$ python3 -q
>>> import numpy as np
>>> np.set_printoptions(precision=4, suppress=True, linewidth=100)
>>> tidy = lambda a: np.round(a, 4) + 0
>>> mat = np.load("case11.npy")
>>> print(mat)
[[ 4  4  4  4  4  4  4  4]
 [ 4  8  8  8  8  8  8  8]
 [ 4  8 12 12 12 12 12 12]
 [ 4  8 12 16 16 16 16 16]
 [ 4  8 12 16 20 20 20 20]
 [ 4  8 12 16 20 24 24 24]
 [ 4  8 12 16 20 24 28 28]
 [ 4  8 12 16 20 24 28 32]]
>>> ev, evecs = np.linalg.eigh(mat)
>>> x0 = np.array([-1, -2, 4, 3, 3, -5, 3, 2])
>>> print(np.abs(mat).sum(axis=1).max(), tidy(np.abs(ev).max()))
144 117.4612
>>> print(tidy(x0 @ mat @ x0 / (x0 @ x0)), tidy(ev[0]), tidy(ev[-1]))
14.9091 1.0349 117.4612
>>> print(tidy(evecs * np.maximum(ev, 0) @ evecs.T))
[[ 4.  4.  4.  4.  4.  4.  4.  4.]
 [ 4.  8.  8.  8.  8.  8.  8.  8.]
 [ 4.  8. 12. 12. 12. 12. 12. 12.]
 [ 4.  8. 12. 16. 16. 16. 16. 16.]
 [ 4.  8. 12. 16. 20. 20. 20. 20.]
 [ 4.  8. 12. 16. 20. 24. 24. 24.]
 [ 4.  8. 12. 16. 20. 24. 28. 28.]
 [ 4.  8. 12. 16. 20. 24. 28. 32.]]
>>> cov = mat.T @ mat
>>> print(np.allclose(cov, cov.T))
True
>>> Lm = np.linalg.cholesky(mat)
>>> print(np.diag(Lm) ** 2)
[4. 4. 4. 4. 4. 4. 4. 4.]
>>> print(Lm @ Lm.T)
[[ 4.  4.  4.  4.  4.  4.  4.  4.]
 [ 4.  8.  8.  8.  8.  8.  8.  8.]
 [ 4.  8. 12. 12. 12. 12. 12. 12.]
 [ 4.  8. 12. 16. 16. 16. 16. 16.]
 [ 4.  8. 12. 16. 20. 20. 20. 20.]
 [ 4.  8. 12. 16. 20. 24. 24. 24.]
 [ 4.  8. 12. 16. 20. 24. 28. 28.]
 [ 4.  8. 12. 16. 20. 24. 28. 32.]]
>>> print(np.linalg.eigvalsh(mat).min() > 0)
True
>>> print(Lm)
[[2. 0. 0. 0. 0. 0. 0. 0.]
 [2. 2. 0. 0. 0. 0. 0. 0.]
 [2. 2. 2. 0. 0. 0. 0. 0.]
 [2. 2. 2. 2. 0. 0. 0. 0.]
 [2. 2. 2. 2. 2. 0. 0. 0.]
 [2. 2. 2. 2. 2. 2. 0. 0.]
 [2. 2. 2. 2. 2. 2. 2. 0.]
 [2. 2. 2. 2. 2. 2. 2. 2.]]
>>> T = np.stack([mat, -1 * mat, mat[::-1]])
>>> print(np.linalg.matrix_rank(T.reshape(3, -1)))
2
>>> print(np.linalg.matrix_rank(T))
[8 8 8]
>>> print(tidy(np.linalg.det(T)))
[65536. 65536. 65536.]
>>> x0 = np.array([-1, 1, 0, 1, 2, 1, -1, -1])
>>> target = mat @ x0
>>> coef, lr = np.zeros(8), 1 / np.linalg.norm(mat, 2) ** 2
>>> for i in range(30):
...     coef -= lr * mat.T @ (mat @ coef - target)
...     if i % 5 == 0: print(i, round(np.linalg.norm(mat @ coef - target), 4))
... 
0 23.704
5 22.4588
10 21.3012
15 20.2255
20 19.2268
25 18.3001
>>> print(tidy(np.linalg.cond(mat)))
113.4952
>>> print(tidy(coef))
[0.1515 0.2997 0.4027 0.4463 0.4063 0.2819 0.1303 0.0343]
>>> E = np.loadtxt("block7.csv", delimiter=",")
>>> print(E)
[[ 1.8552 -0.9725  1.1023 -2.8824 -1.2161]
 [ 2.0105 -0.7801  0.7943 -2.0116 -0.7375]
 [ 2.2549 -0.8423  1.4    -1.6367 -0.9442]
 [ 1.9831 -0.7604  0.7367 -1.6172 -1.3268]
 [ 2.2649 -0.8915  1.4589 -1.9107 -0.7454]
 [ 1.4121 -0.9967  1.3233 -2.3643 -0.9748]
 [ 1.647  -0.8768  0.6022 -2.2258 -1.1799]
 [ 1.6897 -0.8155  1.2789 -2.0104 -1.0851]
 [ 1.5218 -1.236   1.055  -1.6002 -1.4099]
 [ 2.4231 -1.0209  0.8537 -2.4537 -1.1292]
 [ 1.9839 -0.4474  0.6053 -2.0164 -0.6673]
 [ 2.001  -1.072   0.9998 -2.0918 -1.0131]
 [ 2.3381 -0.6873  1.2725 -2.0686 -1.2194]
 [ 2.9657  1.2587  2.2819 -0.2595 -0.5225]
 [ 2.7128  0.9476  1.7701  0.2635 -1.1595]
 [ 2.7244  1.2403  2.3302  0.2371 -0.4941]
 [ 2.666   0.5744  2.0165  0.1249 -1.1977]
 [ 2.9691  1.406   1.5996 -0.0131 -0.7706]
 [ 3.4179  1.313   1.8108 -0.0068 -1.0111]
 [ 3.0153  1.1534  1.7928  0.2222 -1.2132]
 [ 2.8857  1.0987  2.4357  0.4088 -1.0963]
 [ 2.8186  1.1538  2.2245  0.2568 -1.2483]
 [ 3.0111  0.8406  2.1979 -0.0743 -1.3408]
 [ 3.2714  0.7496  2.4736  0.0045 -0.2873]
 [ 2.8178  0.6112  2.0356  0.2173 -1.0448]
 [ 3.0921  0.9504  1.8612 -0.3664 -1.001 ]
 [-0.0089  0.081  -1.5491  0.1563  0.7063]
 [ 0.1366 -0.2908 -1.2294 -0.1442  0.2065]
 [ 0.3548 -0.1528 -0.762   1.0303 -0.1955]
 [ 0.3486 -0.0156 -0.9011  0.1776  0.5718]
 [ 0.1405 -0.3726 -1.5512  0.0159 -0.2869]
 [-0.25   -0.3109 -1.0308  0.2836 -0.148 ]
 [ 0.2969 -0.3907 -1.5662 -0.4249  0.1068]
 [ 0.0987  0.0545 -0.9365 -0.1011 -0.364 ]
 [-0.1473 -0.0144 -1.5068  0.3942 -0.4525]
 [ 0.3121 -0.3238 -0.3525  0.2764 -0.2968]
 [ 0.4272 -0.0033 -1.2482 -0.2269  0.194 ]
 [ 0.6734  0.3145 -1.1927 -0.3753  0.0643]
 [ 0.3447 -0.5452 -1.3237  0.2545 -0.2928]]
>>> d = np.linalg.norm(E[:, None] - E[None], axis=-1)
>>> print(np.linalg.matrix_rank(d ** 2))
7
>>> print((d + 1e9 * np.eye(39)).round(6).argmin(axis=1))
[ 5 10  4 11  2  7 11  5  7 11  1  1  2 15 19 13 24 18 19 14 21 20 21 13 16 22 29 36 35 36 38 34 27
 31 30 33 27 36 30]
>>> J = np.load("m.npy")
>>> print(J)
[[1.02 0.   0.   0.   0.   1.   0.   1.   2.   2.   1.   2.   0.   0.  ]
 [1.   2.02 1.   1.   0.   0.   0.   2.   1.   1.   1.   0.   2.   1.  ]
 [0.   1.   1.02 2.   2.   0.   0.   1.   0.   0.   1.   2.   0.   1.  ]
 [0.   0.   2.   1.02 2.   0.   2.   2.   2.   0.   2.   0.   0.   2.  ]
 [2.   2.   0.   0.   2.02 2.   1.   1.   1.   0.   0.   0.   0.   2.  ]
 [0.   2.   2.   1.   0.   1.02 2.   0.   0.   0.   2.   1.   1.   1.  ]
 [2.   0.   2.   1.   1.   0.   2.02 1.   2.   2.   0.   1.   0.   1.  ]
 [1.   1.   0.   1.   2.   0.   1.   1.02 2.   0.   2.   0.   2.   2.  ]
 [0.   2.   1.   1.   2.   0.   1.   1.   2.02 1.   1.   2.   2.   2.  ]
 [0.   1.   2.   2.   0.   2.   0.   1.   0.   1.02 2.   2.   1.   1.  ]
 [1.   2.   2.   1.   0.   1.   1.   2.   2.   2.   2.02 2.   2.   0.  ]
 [0.   2.   2.   0.   1.   0.   2.   2.   2.   1.   0.   0.02 1.   1.  ]
 [1.   1.   0.   0.   0.   1.   0.   1.   0.   0.   0.   1.   0.02 2.  ]
 [1.   0.   0.   0.   0.   1.   0.   1.   2.   2.   1.   2.   0.   0.02]]
>>> U, sigma, Vt = np.linalg.svd(J)
>>> print(np.argmax(sigma[:-1] / (sigma[1:] + 1e-6)) + 1)
13
>>> other = U[:, :13] @ np.diag(sigma[:13]) @ Vt[:13]
>>> print(tidy(np.linalg.norm(J - other, 2)), tidy(sigma[13]))
0.0009 0.0009
>>> print(tidy(np.abs(J - other).max()))
0.0004
>>> print(np.linalg.matrix_rank(J, rtol=0.05))
11
>>> print(tidy(np.linalg.norm(J - other) / np.linalg.norm(J)))
0.0001
